$ ipython --no-banner

In [1]: import numpy as np

In [2]: np.set_printoptions(precision=2, suppress=True, linewidth=100)

In [3]: rnd = lambda a: np.round(a, 2) + 0

In [4]: rng = np.random.default_rng(297)

In [5]: J = rng.normal(size=(23, 7))

In [6]: J = 5 * J / np.linalg.norm(J, axis=1, keepdims=True)

In [7]: print(rnd(J))
[[ 3.38  0.71 -2.15 -2.33 -0.97  1.18  0.82]
 [-0.1   0.47 -0.46 -3.45 -2.61  1.56  1.85]
 [ 1.64 -0.43  0.41 -1.88 -2.97 -3.1   0.04]
 [ 2.51  1.1  -0.58  1.9   1.24  1.   -3.31]
 [ 2.49  0.19 -0.27  2.42 -1.82 -2.91 -1.03]
 [-3.03 -1.09 -0.71 -1.63  2.35 -2.42 -0.28]
 [-2.87  1.29  1.11 -0.72  0.66  3.37 -1.26]
 [-1.4   1.83  2.76  2.84  1.01  1.69 -0.41]
 [-1.85 -3.82 -0.75  1.    2.28 -0.48  0.08]
 [-2.79 -1.37 -3.33 -0.52  0.07  1.68  1.07]
 [-1.79 -0.08  2.58 -2.83  0.38 -1.01  2.44]
 [-3.32 -0.7   0.86  0.48 -3.03 -1.18  1.39]
 [-4.64  0.46  1.57 -0.37  0.55 -0.31 -0.53]
 [-1.02 -2.65  1.52 -2.18  0.03  0.81  3.03]
 [-3.32  2.25  0.75  2.07  0.65 -1.8   0.6 ]
 [ 1.   -0.45 -2.94  0.72 -1.54 -2.26  2.68]
 [-2.95  1.09 -1.8   0.02  1.68 -3.    0.15]
 [-1.26 -0.64  0.31 -4.05 -1.49 -0.17  2.07]
 [ 1.9  -1.79  1.65  2.66  2.01  2.08 -0.14]
 [-0.02  4.41  0.64  0.6   0.04  1.21 -1.83]
 [ 1.23 -2.51 -0.73  2.01  2.68  1.15 -2.03]
 [-1.82  1.16  1.93  3.17  1.57  1.05 -1.75]
 [-1.83  1.8  -0.23 -3.29  0.56  2.19 -1.55]]

In [8]: Y = np.c_[J[:, :5] @ np.array([[0, 2, 3, 2, 2],
   ...:     [2, 3, 0, 3, 2],
   ...:     [1, 2, 1, 3, 0],
   ...:     [3, 1, 1, 3, 3],
   ...:     [3, 0, 3, 2, 2]]), np.array([2, 1, 0, 1, 1, 0, 3, 2, 3, 0, 2, 3, 2, 2, 1, 1, 2, 2, 2, 3, 3, 1, 2])]

In [9]: print(rnd(Y))
[[-10.63   2.28   2.74  -6.48  -0.75   2.  ]
 [-17.69  -3.15 -12.04 -15.72 -14.81   1.  ]
 [-14.98   0.95  -5.45  -8.33  -9.15   0.  ]
 [ 11.06   9.09  12.6   14.8   15.42   1.  ]
 [  1.9    7.43   4.15   8.35   8.97   1.  ]
 [ -0.72 -12.37  -4.39 -11.64  -8.43   0.  ]
 [  3.49  -0.38  -6.24   0.6   -4.01   3.  ]
 [ 17.97  11.04   4.44  21.5   11.41   2.  ]
 [  1.46 -15.65   1.53  -9.84  -3.77   3.  ]
 [ -7.42 -16.88 -12.01 -21.11  -9.75   0.  ]
 [ -4.94  -1.51  -4.47  -3.83 -11.48   2.  ]
 [ -8.21  -6.56 -17.72 -10.8  -12.68   3.  ]
 [  3.02  -5.12 -11.08  -3.21  -8.37   2.  ]
 [-10.22  -9.12  -3.62 -11.9  -13.82   2.  ]
 [ 13.44   3.69  -5.18   9.89   5.39   1.  ]
 [ -6.3   -4.5   -3.83  -9.08   0.18   1.  ]
 [  5.47  -6.2   -5.59  -4.61  -0.3    2.  ]
 [-17.59  -7.86 -11.99 -18.63 -18.92   2.  ]
 [ 12.08   4.4   16.05  15.39  12.24   2.  ]
 [ 11.37  15.06   1.29  16.98  10.66   3.  ]
 [  8.29  -4.55  12.99   4.08   8.8    3.  ]
 [ 18.44   6.85   4.34  18.25  11.31   1.  ]
 [ -4.82  -2.02  -7.33  -7.71  -8.82   2.  ]]

In [10]: print(rnd(np.linalg.norm(Y - J @ np.linalg.lstsq(J, Y)[0], axis=0)))
[0.   0.   0.   0.   0.   8.42]

In [11]: print(rnd(np.linalg.lstsq(J, Y[:, 0])[0]))
[0. 2. 1. 3. 3. 0. 0.]

In [12]: print(rnd(np.linalg.norm(np.linalg.qr(J)[0].T @ Y, axis=0) ** 2 / ((Y ** 2).sum(axis=0) + 1e-12)))
[1.   1.   1.   1.   1.   0.19]

In [13]: basis = J[[1, 12]].astype(float)

In [14]: for _ in range(4):
    ...:     labels = np.linalg.norm(J[:, None] - basis, axis=-1).argmin(axis=1)
    ...:     basis = np.array([J[labels == j].mean(axis=0) for j in range(2)])
    ...: 

In [15]: print(labels)
[0 0 0 1 0 1 1 1 1 0 0 0 1 0 1 0 1 0 1 1 1 1 1]

In [16]: print(np.bincount(labels))
[10 13]

In [17]: print(rnd(basis))
[[-0.18 -0.49 -0.35 -1.36 -1.39 -0.54  1.44]
 [-1.39  0.48  0.43  0.79  1.33  0.44 -0.94]]

In [18]: vec = np.array([3, 3, 0, 2, 1, 0, 2])

In [19]: h1 = np.maximum(basis @ vec, 0)

In [20]: print(basis.T @ h1)
[0. 0. 0. 0. 0. 0. 0.]

In [21]: print(np.flatnonzero(h1 > 1e-9))
[]

In [22]: print(rnd(np.tanh(basis @ vec)))
[-1.   -0.94]

In [23]: print(basis * (h1 > 1e-9)[:, None])
[[-0. -0. -0. -0. -0. -0.  0.]
 [-0.  0.  0.  0.  0.  0. -0.]]

In [24]: print(h1)
[0. 0.]

In [25]: K = np.maximum(np.array([[0, 3, 2],
    ...:     [3, 0, 1],
    ...:     [2, 3, 3],
    ...:     [2, 1, 2],
    ...:     [2, 2, 1],
    ...:     [0, 1, 3],
    ...:     [3, 3, 0],
    ...:     [3, 2, 3],
    ...:     [0, 3, 0],
    ...:     [2, 1, 1],
    ...:     [2, 2, 1],
    ...:     [0, 2, 3],
    ...:     [1, 1, 3],
    ...:     [1, 2, 2],
    ...:     [0, 0, 1]]) @ np.array([[0, 0, 2, 1], [-1, 1, 1, -1], [-2, 0, 0, -1]]) + np.array([0, 1, 0, 0]), 0)

In [26]: print(K)
[[0 4 3 0]
 [0 1 6 2]
 [0 4 7 0]
 [0 2 5 0]
 [0 3 6 0]
 [0 2 1 0]
 [0 4 9 0]
 [0 3 8 0]
 [0 4 3 0]
 [0 2 5 0]
 [0 3 6 0]
 [0 3 2 0]
 [0 2 3 0]
 [0 3 4 0]
 [0 1 0 0]]

In [27]: print(rnd(np.linalg.norm(K, 2) / np.linalg.norm(K)))
0.98

In [28]: print(np.linalg.matrix_rank(K, rtol=0.1))
2

In [29]: print(np.linalg.cond(K) > 100)
True

In [30]: print(np.unique(K.round(6), axis=0).shape)
(12, 4)

In [31]: print(np.abs(np.diag(np.linalg.qr(K)[1])) > 1e-9)
[False  True  True  True]

In [32]: print(np.linalg.lstsq(K[:-1].T, K[-1])[2])
3

In [33]: rk = np.linalg.matrix_rank(K)

In [34]: print(rk)
3

In [35]: N = np.linalg.svd(K)[2][rk:].T

In [36]: print(N @ N.T)
[[1. 0. 0. 0.]
 [0. 0. 0. 0.]
 [0. 0. 0. 0.]
 [0. 0. 0. 0.]]

In [37]: print(N[:, 0] / N[np.abs(N[:, 0]).round(6).argmax(), 0])
[1. 0. 0. 0.]

In [38]: A = np.load("dump.npy")

In [39]: print(A)
[[ 4  4  4  5 -4 -4]
 [ 4  0  4 -1 -1  0]
 [ 0  0  0  5  0  0]
 [ 0  0  0  0  0  0]
 [ 0  0 -2  0  0  0]
 [ 2 -2  0  0 -3  3]
 [ 5  0  4  0 -4  1]
 [ 0  3  0  0  1 -5]]

In [40]: Y = np.c_[A[:, :3] @ np.array([[-1, -1, 0], [-2, 2, 2], [-2, 1, 0]]), np.array([5, 2, 1, 3, 3, 2, 4, 3])]

In [41]: print(Y)
[[-20   8   8   5]
 [-12   0   0   2]
 [  0   0   0   1]
 [  0   0   0   3]
 [  4  -2   0   3]
 [  2  -6  -4   2]
 [-13  -1   0   4]
 [ -6   6   6   3]]

In [42]: print(rnd(np.linalg.norm(np.linalg.qr(A)[0].T @ Y, axis=0) ** 2 / ((Y ** 2).sum(axis=0) + 1e-12)))
[1.   1.   1.   0.88]

In [43]: print(rnd(np.linalg.lstsq(A, Y[:, 0])[0]))
[-1. -2. -2.  0.  0.  0.]
